$ python -q
>>> import numpy as np
>>> from numpy import linalg as LA
>>> np.set_printoptions(suppress=True, linewidth=140)
>>> rnd = lambda a: np.round(a, 2) + 0
>>> data = np.load("out11.npy")
>>> data
array([[ 3.54, -2.69, -2.28],
       [-4.46, -1.68,  1.51],
       [ 1.05,  3.11,  3.77],
       [-0.21,  4.88, -1.05],
       [-3.45, -1.06,  3.46],
       [-4.7 ,  1.  ,  1.37],
       [ 0.82, -4.92,  0.3 ],
       [-0.7 , -0.05, -4.95],
       [-1.61,  3.33,  3.37],
       [ 0.27, -4.52,  2.12],
       [-4.57, -0.31,  2.  ],
       [ 4.59,  1.57, -1.2 ],
       [-0.12, -4.66, -1.81],
       [ 3.23, -0.52,  3.78],
       [ 3.36, -0.01,  3.71],
       [-1.77, -4.1 ,  2.24],
       [-1.23,  4.57, -1.62],
       [-3.03,  3.97,  0.06]])
>>> vec = np.array([-1, -2, -2])
>>> LA.norm(data @ vec) <= LA.norm(data, 2) * LA.norm(vec) + 1e-9
np.True_
>>> np.sign((data @ vec).round(6))
array([ 1.,  1., -1., -1., -1., -1.,  1.,  1., -1.,  1.,  1., -1.,  1., -1., -1.,  1., -1., -1.])
>>> (data @ vec).argmax()
np.int64(12)
>>> Xc = (data - data.mean(axis=0)) / data.std(axis=0)
>>> Xc.std(axis=0)
array([1., 1., 1.])
>>> c = LA.lstsq(np.delete(Xc, 0, axis=1), Xc[:, 0])[0]
>>> rnd(1 - np.var(Xc[:, 0] - np.delete(Xc, 0, axis=1) @ c))
np.float64(0.02)
>>> np.abs(c).argmax()
np.int64(1)
>>> G = np.cov(data, rowvar=False)
>>> rnd(np.corrcoef(data.T))
array([[ 1.  , -0.1 , -0.12],
       [-0.1 ,  1.  , -0.02],
       [-0.12, -0.02,  1.  ]])
>>> rnd(np.corrcoef(data[:, 1], data[:, 2])[0, 1])
np.float64(-0.02)
>>> rnd(np.median(data, axis=0))
array([-0.45, -0.18,  1.44])
>>> G.shape
(3, 3)
>>> rnd(LA.eigvalsh(G)[::-1])
array([10.89,  8.5 ,  6.07])
>>> np.argwhere(np.triu(np.abs(np.corrcoef(data.T)) > 0.8, 1))
array([], shape=(0, 2), dtype=int64)
>>> np.argsort(-data.std(axis=0).round(6), kind="stable")
array([1, 0, 2])
